>>> import numpy as np
>>> np.set_printoptions(precision=2, suppress=True, linewidth=200, floatmode="fixed")
>>> def rd(a):
...     return np.round(a, 2) + 0
... 
>>> u = np.array([2, -1, 0, 2, 1, -2, 3, 2, -2])
>>> rng = np.random.default_rng(626538)
>>> feats = np.outer(rng.normal(size=22), u) + 0.1 * rng.normal(size=(22, 9))
>>> rd(feats)
array([[-3.50,  1.71,  0.04, -3.55, -1.92,  3.61, -5.58, -3.86,  3.66],
       [ 0.00,  0.13,  0.02, -0.18,  0.00, -0.16, -0.14, -0.16, -0.01],
       [ 0.55, -0.31,  0.03,  0.36,  0.20, -0.48,  0.60,  0.57, -0.57],
       [ 0.77, -0.40,  0.00,  0.97,  0.35, -0.86,  1.40,  0.81, -0.81],
       [-1.80,  0.95,  0.10, -1.71, -0.75,  1.60, -2.37, -1.65,  1.56],
       [ 0.79, -0.44,  0.05,  0.76,  0.46, -1.01,  1.20,  0.80, -0.90],
       [ 0.26, -0.07, -0.06,  0.24,  0.15, -0.34,  0.27,  0.22, -0.12],
       [-1.41,  0.64,  0.02, -1.40, -0.86,  1.56, -2.20, -1.49,  1.39],
       [-1.22,  0.63,  0.02, -1.34, -0.86,  1.48, -2.11, -1.46,  1.63],
       [ 1.86, -0.86, -0.07,  1.74,  0.84, -1.96,  2.75,  1.75, -1.87],
       [ 0.19, -0.02,  0.07,  0.26,  0.12, -0.42,  0.39,  0.29, -0.18],
       [ 1.91, -0.81,  0.02,  1.99,  1.10, -1.86,  2.89,  1.78, -2.14],
       [-1.67,  0.70,  0.06, -1.60, -0.79,  1.65, -2.33, -1.56,  1.43],
       [ 1.26, -0.67,  0.11,  1.36,  0.81, -1.36,  2.18,  1.28, -1.52],
       [-0.71,  0.20,  0.05, -0.56, -0.45,  0.37, -1.02, -0.50,  0.60],
       [ 3.22, -1.72,  0.00,  3.17,  1.55, -3.39,  5.06,  3.36, -3.26],
       [-1.47,  0.73,  0.15, -1.46, -0.66,  1.64, -2.55, -1.47,  1.47],
       [-3.09,  1.43,  0.21, -3.21, -1.57,  3.38, -4.98, -3.27,  3.43],
       [ 3.33, -1.71,  0.17,  3.25,  1.63, -3.28,  4.99,  3.44, -3.36],
       [ 1.03, -0.65, -0.08,  1.18,  0.57, -0.99,  1.49,  0.96, -1.15],
       [ 1.08, -0.38,  0.02,  0.90,  0.41, -0.87,  1.35,  1.12, -1.02],
       [ 0.76, -0.28,  0.01,  0.68,  0.32, -0.65,  0.87,  0.61, -0.59]])
>>> hat = feats @ np.linalg.solve(feats.T @ feats, feats.T)
>>> rd(hat @ feats[:, 7])
array([-3.86, -0.16,  0.57,  0.81, -1.65,  0.80,  0.22, -1.49, -1.46,  1.75,  0.29,  1.78, -1.56,  1.28, -0.50,  3.36, -1.47, -3.27,  3.44,  0.96,  1.12,  0.61])
>>> np.allclose(hat @ hat, hat)
True
>>> J = np.loadtxt("data.csv", delimiter=",")
>>> J
array([[ 1.00,  1.00,  0.00,  0.00, -1.00,  2.00,  2.00, -1.00, -2.00],
       [ 1.00,  1.00,  0.00,  0.00, -1.00,  2.00,  2.00, -1.00, -2.00],
       [ 0.00,  0.00,  0.00,  0.00,  0.00,  0.00,  0.00,  0.00,  0.00],
       [ 0.00,  0.00,  0.00,  0.00,  0.00,  0.00,  0.00,  0.00,  0.00],
       [-1.00, -1.00,  0.00,  0.00,  1.00, -2.00, -2.00,  1.00,  2.00],
       [ 2.00,  2.00,  0.00,  0.00, -2.00,  4.00,  4.00, -2.00, -4.00],
       [ 2.00,  2.00,  0.00,  0.00, -2.00,  4.00,  4.00, -2.00, -4.00],
       [-1.00, -1.00,  0.00,  0.00,  1.00, -2.00, -2.00,  1.00,  2.00],
       [-2.00, -2.00,  0.00,  0.00,  2.00, -4.00, -4.00,  2.00,  4.00]])
>>> other = J + rng.integers(-2, 3, (9, 1)) @ rng.integers(-2, 3, (1, 9))
>>> other
array([[-1.00,  3.00,  1.00, -2.00, -2.00,  3.00,  2.00, -3.00, -3.00],
       [ 3.00, -1.00, -1.00,  2.00,  0.00,  1.00,  2.00,  1.00, -1.00],
       [-4.00,  4.00,  2.00, -4.00, -2.00,  2.00,  0.00, -4.00, -2.00],
       [ 4.00, -4.00, -2.00,  4.00,  2.00, -2.00,  0.00,  4.00,  2.00],
       [ 3.00, -5.00, -2.00,  4.00,  3.00, -4.00, -2.00,  5.00,  4.00],
       [-2.00,  6.00,  2.00, -4.00, -4.00,  6.00,  4.00, -6.00, -6.00],
       [ 4.00,  0.00, -1.00,  2.00, -1.00,  3.00,  4.00,  0.00, -3.00],
       [ 1.00, -3.00, -1.00,  2.00,  2.00, -3.00, -2.00,  3.00,  3.00],
       [-4.00,  0.00,  1.00, -2.00,  1.00, -3.00, -4.00,  0.00,  3.00]])
>>> np.abs(other - J).sum(axis=1)
array([12.00, 12.00, 24.00, 24.00, 24.00, 24.00, 12.00, 12.00, 12.00])
>>> other - J
array([[-2.00,  2.00,  1.00, -2.00, -1.00,  1.00,  0.00, -2.00, -1.00],
       [ 2.00, -2.00, -1.00,  2.00,  1.00, -1.00,  0.00,  2.00,  1.00],
       [-4.00,  4.00,  2.00, -4.00, -2.00,  2.00,  0.00, -4.00, -2.00],
       [ 4.00, -4.00, -2.00,  4.00,  2.00, -2.00,  0.00,  4.00,  2.00],
       [ 4.00, -4.00, -2.00,  4.00,  2.00, -2.00,  0.00,  4.00,  2.00],
       [-4.00,  4.00,  2.00, -4.00, -2.00,  2.00,  0.00, -4.00, -2.00],
       [ 2.00, -2.00, -1.00,  2.00,  1.00, -1.00,  0.00,  2.00,  1.00],
       [ 2.00, -2.00, -1.00,  2.00,  1.00, -1.00,  0.00,  2.00,  1.00],
       [-2.00,  2.00,  1.00, -2.00, -1.00,  1.00,  0.00, -2.00, -1.00]])
>>> rd(np.linalg.svd(other - J, compute_uv=False))
array([20.49,  0.00,  0.00,  0.00,  0.00,  0.00,  0.00,  0.00,  0.00])
